% ipython --no-banner

In [1]: import numpy as np

In [2]: np.set_printoptions(precision=1, suppress=True, linewidth=200, floatmode="fixed")

In [3]: def rd(a):
   ...:     return np.round(a, 1) + 0
   ...: 

In [4]: u = np.array([-8, 8, 0, 4, 4, -7, -8]) + 0.5

In [5]: J = np.outer(u, u) / (u @ u)

In [6]: print(rd(J))
[[ 0.2 -0.2  0.0 -0.1 -0.1  0.2  0.2]
 [-0.2  0.3  0.0  0.1  0.1 -0.2 -0.2]
 [ 0.0  0.0  0.0  0.0  0.0  0.0  0.0]
 [-0.1  0.1  0.0  0.1  0.1 -0.1 -0.1]
 [-0.1  0.1  0.0  0.1  0.1 -0.1 -0.1]
 [ 0.2 -0.2  0.0 -0.1 -0.1  0.2  0.2]
 [ 0.2 -0.2  0.0 -0.1 -0.1  0.2  0.2]]

In [7]: # column 4 repeats column 3

In [8]: B = J / np.linalg.norm(J, axis=1, keepdims=True)

In [9]: G = B @ B.T

In [10]: print((G - 2 * np.eye(7)).round(6).argmax(axis=1))
[5 2 1 1 1 0 0]

In [11]: print(np.argwhere(np.triu(np.abs(G) > 0.95, 1)))
[[0 1]
 [0 2]
 [0 3]
 [0 4]
 [0 5]
 [0 6]
 [1 2]
 [1 3]
 [1 4]
 [1 5]
 [1 6]
 [2 3]
 [2 4]
 [2 5]
 [2 6]
 [3 4]
 [3 5]
 [3 6]
 [4 5]
 [4 6]
 [5 6]]

In [12]: print(np.degrees(np.arccos(np.clip(G[4, 5], -1, 1))))
180.0

In [13]: print((np.abs(G) > 0.9).astype(int))
[[1 1 1 1 1 1 1]
 [1 1 1 1 1 1 1]
 [1 1 1 1 1 1 1]
 [1 1 1 1 1 1 1]
 [1 1 1 1 1 1 1]
 [1 1 1 1 1 1 1]
 [1 1 1 1 1 1 1]]

In [14]: print(np.argsort(-np.linalg.norm(J, axis=0).round(6), kind="stable")[:3])
[1 0 6]

In [15]: M = np.loadtxt("case3.csv", delimiter=",")

In [16]: print(M)
[[ 0.1  1.7 -0.1 -2.2 -0.2 -0.7 -0.4 -0.2]
 [ 0.0 -1.6  1.4  0.1 -0.6 -0.7  0.3  1.2]
 [ 0.2 -0.5  0.1  1.0  0.0 -1.4 -1.3  0.8]
 [-0.4 -0.6  1.9  1.1  0.3 -0.8  0.6 -0.5]
 [ 0.3  0.4 -0.8  0.6 -1.4 -1.2  1.0 -0.2]
 [ 0.3  0.0 -0.9 -1.9  0.5  0.7  0.7 -0.7]
 [ 0.0  1.0  0.5  0.5 -0.5 -0.1 -0.9 -1.7]
 [ 0.6  1.1 -1.2  0.8  0.6  1.1 -1.1  0.1]
 [-0.7  0.2 -0.5  1.3 -0.6  1.3  0.7 -1.4]]

In [17]: x0 = np.array([-2, 1, -3, -3, 5, 3, 4, -3])

In [18]: rhs = M @ x0

In [19]: print(rd(np.linalg.pinv(M) @ M))
[[1.0 0.0 0.0 0.0 0.0 0.0 0.0 0.0]
 [0.0 1.0 0.0 0.0 0.0 0.0 0.0 0.0]
 [0.0 0.0 1.0 0.0 0.0 0.0 0.0 0.0]
 [0.0 0.0 0.0 1.0 0.0 0.0 0.0 0.0]
 [0.0 0.0 0.0 0.0 1.0 0.0 0.0 0.0]
 [0.0 0.0 0.0 0.0 0.0 1.0 0.0 0.0]
 [0.0 0.0 0.0 0.0 0.0 0.0 1.0 0.0]
 [0.0 0.0 0.0 0.0 0.0 0.0 0.0 1.0]]

In [20]: rng = np.random.default_rng(923)

In [21]: rhs = rhs + 0.1 * rng.normal(size=9)

In [22]: print(rd(rhs))
[  4.1 -13.6 -15.8  -6.0  -5.6  17.4  -3.4   2.7   7.3]

In [23]: beta, *_ = np.linalg.lstsq(M, rhs)

In [24]: print(rd(M.T @ (rhs - M @ beta)))
[0.0 0.0 0.0 0.0 0.0 0.0 0.0 0.0]

In [25]: print(rd(np.linalg.norm(rhs - M @ beta)))
0.0

In [26]: x0 = np.array([2, 1, 1, 3, 3, -2, 3, 0])

In [27]: rhs = M @ x0

In [28]: beta, lr = np.zeros(8), 1 / np.linalg.norm(M, 2) ** 2

In [29]: for i in range(10):
    ...:     beta -= lr * M.T @ (M @ beta - rhs)
    ...:     if i % 2 == 0: print(i, round(np.linalg.norm(M @ beta - rhs), 1))
    ...: 
0 5.6
2 4.9
4 4.4
6 3.9
8 3.5

In [30]: print(rd(np.linalg.cond(M)))
7.4

In [31]: print(rd(beta))
[ 0.3 -0.1  0.7  2.3  1.0 -1.3  1.3 -0.1]

In [32]: A = np.loadtxt("m.csv", delimiter=",")

In [33]: print(A)
[[-1.0  1.0  1.0 -2.0 -2.0]
 [ 1.0 -1.0  1.0 -2.0 -2.0]
 [ 1.0  1.0 -1.0 -2.0 -2.0]
 [-2.0 -2.0 -2.0  2.0  4.0]
 [-2.0 -2.0 -2.0  4.0  2.0]]

In [34]: rank = np.linalg.matrix_rank(J)

In [35]: print(rank)
1

In [36]: N = np.linalg.svd(J)[2][rank:].T

In [37]: print(np.linalg.matrix_rank(J.T @ J), np.linalg.matrix_rank(J @ J.T))
1 1

In [38]: print(rd(N @ N.T))
[[ 0.8  0.2  0.0  0.1  0.1 -0.2 -0.2]
 [ 0.2  0.7  0.0 -0.1 -0.1  0.2  0.2]
 [ 0.0  0.0  1.0  0.0  0.0  0.0  0.0]
 [ 0.1 -0.1  0.0  0.9 -0.1  0.1  0.1]
 [ 0.1 -0.1  0.0 -0.1  0.9  0.1  0.1]
 [-0.2  0.2  0.0  0.1  0.1  0.8 -0.2]
 [-0.2  0.2  0.0  0.1  0.1 -0.2  0.8]]
